$ python3 -q
>>> import numpy as np
>>> from numpy import linalg as LA
>>> np.set_printoptions(precision=2, suppress=True, linewidth=160, floatmode="fixed")
>>> K = np.load("mat.npy")
>>> K
array([[2.00, 4.00, 0.00],
       [4.00, 2.00, 4.00],
       [0.00, 4.00, 2.00]])
>>> # symmetric
>>> evals, evecs = LA.eig(K)
>>> print(np.sort(LA.eigvals(LA.inv(K))))
[-0.27  0.13  0.50]
>>> print(np.sort(LA.eigvals(K.T)))
[-3.66  2.00  7.66]
>>> np.round(K @ evecs[:, 0] - evals[0] * evecs[:, 0], 2) + 0
array([0.00, 0.00, 0.00])
>>> np.round(np.prod(evals), 2)
np.float64(-56.0)
>>> np.sort(LA.eigvals(K @ K))
array([ 4.00, 13.37, 58.63])
>>> vec = np.array([2, 3, 2])
>>> target = K @ vec
>>> target
array([16.00, 22.00, 16.00])
>>> print(LA.solve(K, 4 * target))
[ 8.00 12.00  8.00]
>>> evals, evecs = LA.eigh(K)
>>> evals
array([-3.66,  2.00,  7.66])
>>> LA.eigvalsh(K + -1 * np.eye(3))
array([-4.66,  1.00,  6.66])
>>> np.round(evecs.T @ evecs, 2) + 0
array([[1.00, 0.00, 0.00],
       [0.00, 1.00, 0.00],
       [0.00, 0.00, 1.00]])
>>> np.abs(evecs[:, -1]).round(6).argmax()
np.int64(1)
>>> np.unique(evals.round(6) + 0, return_counts=True)[1]
array([1, 1, 1])
>>> P = np.triu(np.array([[-3, 5, 2], [-8, 7, -9], [-3, 9, 8]]), 1) + np.eye(3)
>>> B = P @ K @ LA.inv(P)
>>> print(LA.matrix_rank(B))
3
>>> P @ K - K @ P
array([[ 20.00,   8.00,  56.00],
       [  0.00, -56.00,  -8.00],
       [  0.00,   0.00,  36.00]])
>>> np.round(LA.det(B), 2)
np.float64(-56.0)
>>> print(np.trace(B), np.trace(K))
6.0 6.0
>>> C = 3 * np.array([[0.4, 0.9, -1.1], [1.6, 0.2, 0.5], [-0.7, -0.2, -0.2]])
>>> rng = np.random.default_rng(46087)
>>> idx = rng.integers(0, 3, 25)
>>> mat = C[idx] + rng.normal(size=(25, 3))
>>> print(mat)
[[-3.06 -1.67 -1.20]
 [ 3.33  2.73 -2.87]
 [ 4.45  0.10  0.58]
 [ 4.83  1.62  2.35]
 [ 3.85  1.75  1.51]
 [ 0.67  2.10 -4.13]
 [-0.47 -1.68 -0.12]
 [-1.70  1.31 -1.36]
 [-2.93 -0.75 -0.03]
 [ 1.70  4.75 -2.91]
 [ 6.25  0.96  1.80]
 [ 5.24  2.50  0.53]
 [-1.20 -1.27 -1.72]
 [ 6.40  0.72  3.49]
 [ 4.35  0.45  1.92]
 [-2.94 -2.27 -0.08]
 [ 3.24  2.69  1.82]
 [-1.39 -0.28 -0.91]
 [ 4.30 -0.79  0.61]
 [ 4.42 -0.48  2.20]
 [ 1.53  3.86 -4.33]
 [ 4.31 -1.28  1.89]
 [ 5.83 -0.52  0.48]
 [ 1.42  2.52 -1.96]
 [-1.35 -0.20 -0.66]]
>>> gram = np.cov(mat, rowvar=False)
>>> np.median(mat, axis=0)
array([ 3.24,  0.45, -0.03])
>>> np.argsort(-mat.std(axis=0).round(6), kind="stable")
array([0, 2, 1])
>>> np.argwhere(np.triu(np.abs(np.corrcoef(mat.T)) > 0.8, 1))
array([], shape=(0, 2), dtype=int64)
>>> vec = np.array([2, 5, 0])
>>> h1 = np.maximum(mat @ vec, 0)
>>> mat * (h1 > 1e-9)[:, None]
array([[-0.00, -0.00, -0.00],
       [ 3.33,  2.73, -2.87],
       [ 4.45,  0.10,  0.58],
       [ 4.83,  1.62,  2.35],
       [ 3.85,  1.75,  1.51],
       [ 0.67,  2.10, -4.13],
       [-0.00, -0.00, -0.00],
       [-1.70,  1.31, -1.36],
       [-0.00, -0.00, -0.00],
       [ 1.70,  4.75, -2.91],
       [ 6.25,  0.96,  1.80],
       [ 5.24,  2.50,  0.53],
       [-0.00, -0.00, -0.00],
       [ 6.40,  0.72,  3.49],
       [ 4.35,  0.45,  1.92],
       [-0.00, -0.00, -0.00],
       [ 3.24,  2.69,  1.82],
       [-0.00, -0.00, -0.00],
       [ 4.30, -0.79,  0.61],
       [ 4.42, -0.48,  2.20],
       [ 1.53,  3.86, -4.33],
       [ 4.31, -1.28,  1.89],
       [ 5.83, -0.52,  0.48],
       [ 1.42,  2.52, -1.96],
       [-0.00, -0.00, -0.00]])
>>> mat.T @ h1
array([919.99, 526.99, -62.25])
>>> Xs = mat - mat.mean(axis=0)
>>> evecs = LA.svd(Xs)[2][:2]
>>> B = Xs - Xs @ evecs.T @ evecs
>>> np.round(np.cov(Xs @ evecs.T, rowvar=False), 2) + 0
array([[11.62,  0.00],
       [ 0.00,  5.00]])
>>> round(LA.norm(B) / LA.norm(Xs), 2)
np.float64(0.23)
>>> LA.norm(B, axis=1).round(6).argmax()
np.int64(16)
>>> (Xs @ evecs.T).std(axis=0)
array([3.34, 2.19])
>>> B.std(axis=0)
array([0.37, 0.60, 0.62])
>>> D = LA.norm(mat[:, None] - mat[None], axis=-1)
>>> np.flatnonzero(D[10] < D.mean() / 2)
array([ 2,  3,  4, 10, 11, 13, 14, 19, 22])
>>> LA.matrix_rank(D ** 2)
np.int64(5)
>>> vec = np.array([-2, -1, -3])
>>> target = mat @ vec
>>> LA.solve(mat.T @ mat, mat.T @ target)
array([-2.00, -1.00, -3.00])
>>> LA.lstsq(mat, target)[0]
array([-2.00, -1.00, -3.00])
>>> np.round(LA.pinv(mat) @ mat, 2) + 0
array([[1.00, 0.00, 0.00],
       [0.00, 1.00, 0.00],
       [0.00, 0.00, 1.00]])
>>> target = target + 0.1 * rng.normal(size=25)
>>> target
array([ 11.35,  -0.82, -10.78, -18.29, -14.09,   8.89,   2.92,   6.23,   6.75,   0.45, -18.94, -14.72,   8.61, -24.05, -14.93,   8.22, -14.74,   5.80,  -9.60,
       -14.95,   6.11, -13.07, -12.65,   0.42,   4.86])
>>> beta, *_ = LA.lstsq(mat, target)
>>> beta.round()
array([-2.00, -1.00, -3.00])
>>> np.round(mat.T @ (target - mat @ beta), 2) + 0
array([0.00, 0.00, 0.00])
>>> np.round(LA.norm(target - mat @ beta), 2)
np.float64(0.4)
>>> m1 = np.diag(np.array([3, -2, -3]))
>>> print(m1)
[[ 3  0  0]
 [ 0 -2  0]
 [ 0  0 -3]]
>>> B = LA.inv(m1)
>>> np.round(LA.cond(m1), 2)
np.float64(1.5)
>>> print((np.abs(B) > 1e-9).astype(int))
[[1 0 0]
 [0 1 0]
 [0 0 1]]
>>> np.allclose(B, m1.T)
False
>>> print(np.round(LA.slogdet(m1)[0], 2))
1.0
>>> round(float(LA.det(m1) * LA.det(B)), 2)
1.0
>>> LA.inv(B)
array([[ 3.00,  0.00,  0.00],
       [-0.00, -2.00, -0.00],
       [-0.00, -0.00, -3.00]])
>>> [int(LA.matrix_rank(LA.matrix_power(m1, p))) for p in range(1, 4)]
[3, 3, 3]
>>> print(LA.matrix_power(m1 - np.diag(np.diag(m1)), 3))
[[0 0 0]
 [0 0 0]
 [0 0 0]]
>>> Q = m1.astype(float).copy()
>>> for j in range(3):
...     Q[:, j] -= Q[:, :j] @ (Q[:, :j].T @ Q[:, j])
...     Q[:, j] /= LA.norm(Q[:, j])
... 
>>> Q.T @ Q
array([[1.00, 0.00, 0.00],
       [0.00, 1.00, 0.00],
       [0.00, 0.00, 1.00]])
>>> Q.T @ m1
array([[3.00, 0.00, 0.00],
       [0.00, 2.00, 0.00],
       [0.00, 0.00, 3.00]])
>>> Q
array([[ 1.00,  0.00,  0.00],
       [ 0.00, -1.00,  0.00],
       [ 0.00,  0.00, -1.00]])
>>> J = np.array([[2, -2, -2], [0, -2, 0], [-2, -2, 2], [-2, -1, 2]])
>>> J[2] = J[0]
>>> J
array([[ 2, -2, -2],
       [ 0, -2,  0],
       [ 2, -2, -2],
       [-2, -1,  2]])
>>> # rows 0 and 2 are equal
>>> rk = LA.matrix_rank(J)
>>> print(rk)
2
>>> ns = LA.svd(J)[2][rk:].T
>>> print(np.round(ns[:, 0] / ns[np.abs(ns[:, 0]).round(6).argmax(), 0], 2) + 0)
[1.00 0.00 1.00]
>>> print([int(LA.matrix_rank(J[:, :j + 1])) for j in range(3)])
[1, 2, 2]
>>> LA.matrix_rank(J.T @ J), LA.matrix_rank(J @ J.T)
(np.int64(2), np.int64(2))
>>> np.round(J @ ns, 2) + 0
array([[0.00],
       [0.00],
       [0.00],
       [0.00]])
>>> B = J / np.sqrt((J ** 2).mean(axis=1, keepdims=True))
>>> LA.matrix_rank(J - J.mean(axis=1, keepdims=True))
np.int64(2)
>>> print(LA.matrix_rank(B) == LA.matrix_rank(J))
True
>>> B[0]
array([ 1.00, -1.00, -1.00])
>>> left, sv, VT = LA.svd(J, full_matrices=False)
>>> left.shape, sv.shape, VT.shape
((4, 3), (3,), (3, 3))
>>> print(np.allclose(left * sv @ VT, J))
True
>>> sv.round(2) + 0
array([5.35, 2.90, 0.00])
>>> np.abs(np.diag(LA.qr(J)[1])) > 1e-9
array([ True,  True, False])
>>> np.allclose(J[:-1].T @ LA.lstsq(J[:-1].T, J[-1])[0], J[-1])
True
>>> np.unique(J.round(6), axis=0).shape
(3, 3)
>>> LA.lstsq(J[:-1].T, J[-1])[2]
np.int32(2)
>>> M = np.array([[-1, 0, 1, 2], [3, 4, 5, 6], [7, 8, 9, 10]])
>>> # looks like rank 2
>>> left, sv, VT = LA.svd(M)
>>> np.argmax(sv[:-1] / (sv[1:] + 1e-6)) + 1
np.int64(2)
>>> B = left[:, :2] @ np.diag(sv[:2]) @ VT[:2]
>>> round(float(np.abs(M - B).max()), 2)
0.0
>>> vec = np.array([-4, -5, -1, -9])
>>> M @ (2 * vec)
array([ -30, -182, -334])
>>> M * vec
array([[  4,   0,  -1, -18],
       [-12, -20,  -5, -54],
       [-28, -40,  -9, -90]])
>>> np.einsum("ij,j->i", M, vec)
array([ -15,  -91, -167])
>>> print(np.sign((M @ vec).round(6)))
[-1 -1 -1]
>>> print((M * vec).sum(axis=1))
[ -15  -91 -167]
>>> M @ np.eye(4)[2]
array([1.00, 5.00, 9.00])
>>> B = M + rng.integers(-2, 3, (3, 2)) @ rng.integers(-2, 3, (2, 4))
>>> B
array([[ 1,  4, -3,  4],
       [ 5,  6,  6,  4],
       [13, 16,  7,  8]])
>>> B - M
array([[ 2,  4, -4,  2],
       [ 2,  2,  1, -2],
       [ 6,  8, -2, -2]])
>>> np.round(LA.svd(B - M, compute_uv=False), 2) + 0
array([11.80,  4.66,  0.00])
>>> LA.matrix_rank(B - M, tol=1e-8)
np.int64(2)
>>> np.unique(M.round(6), axis=0).shape
(3, 4)
>>> LA.lstsq(M[:-1].T, M[-1])[2]
np.int32(2)
>>> B = np.array([[-5], [-4], [-1]])
>>> C = np.array([[3, 0, 2]])
>>> E = B @ C + 0.3 * rng.normal(size=(3, 3))
>>> E
array([[-14.83,   0.08, -10.28],
       [-12.15,   0.35,  -7.84],
       [ -2.75,  -0.17,  -2.26]])
>>> rk = LA.matrix_rank(M)
>>> rk
np.int64(2)
>>> ns = LA.svd(M)[2][rk:].T
>>> [int(LA.matrix_rank(M[:, :j + 1])) for j in range(4)]
[1, 2, 2, 2]
>>> ns.shape
(4, 2)
>>> [int(LA.matrix_rank(M[:i])) for i in range(1, len(M) + 1)]
[1, 2, 2]
>>> np.allclose(M @ ns, 0)
True
>>> left, sv, VT = LA.svd(M)
>>> evecs = VT[:(sv > 1e-8).sum()]
>>> vec = M[0] + 5 * M[2] + rng.integers(2) * np.eye(4)[1]
>>> vec
array([34.00, 40.00, 46.00, 52.00])
>>> print(round(float(LA.norm(vec - evecs.T @ evecs @ vec)), 2))
0.0
>>> print(np.round(LA.norm(M, 2) / LA.norm(M), 2))
0.99
>>> LA.cond(M) > 100
np.True_
>>> LA.matrix_rank(M, rtol=0.1)
np.int64(2)
>>> r0 = np.array([2, 1]) + 0.5
>>> F = np.eye(2) - 2 * np.outer(r0, r0) / (r0 @ r0)
>>> F
array([[-0.47, -0.88],
       [-0.88,  0.47]])
>>> # symmetric, so the eigenvalues are real
>>> evals, evecs = LA.eigh(F)
>>> np.unique(evals.round(6) + 0, return_counts=True)[1]
array([1, 1])
>>> np.round(evecs.T @ evecs, 2) + 0
array([[1.00, 0.00],
       [0.00, 1.00]])
>>> np.round(LA.eigvalsh(F + -1 * np.eye(2)), 2) + 0
array([-2.00,  0.00])
>>> LA.eigvalsh(F @ F)
array([1.00, 1.00])
>>> print(evals)
[-1.00  1.00]
>>> A = np.loadtxt("data.csv", delimiter=",")
>>> A
array([[-1.00,  0.00,  2.00,  2.00],
       [ 0.00, -2.00,  0.00,  0.00],
       [ 2.00,  0.00,  2.00,  4.00],
       [ 2.00,  0.00,  4.00,  2.00]])
>>> # 2 blocks once reordered
>>> np.round(LA.eigvalsh(A).min(), 2)
np.float64(-2.0)
>>> [round(float(LA.det(A[:i, :i])), 2) + 0 for i in range(1, 5)]
[-1.0, 2.0, 12.0, -56.0]
>>> evals, evecs = LA.eig(A)
>>> print(np.sort(LA.eigvals(A.T)))
[-2.00 -2.00 -2.00  7.00]
>>> evals
array([-2.00,  7.00, -2.00, -2.00])
>>> np.round(A @ evecs[:, 0] - evals[0] * evecs[:, 0], 2) + 0
array([0.00, 0.00, 0.00, 0.00])
>>> np.round(np.prod(evals), 2)
np.float64(-56.0)
>>> np.sort(LA.eigvals(A @ A))
array([ 4.00,  4.00,  4.00, 49.00])
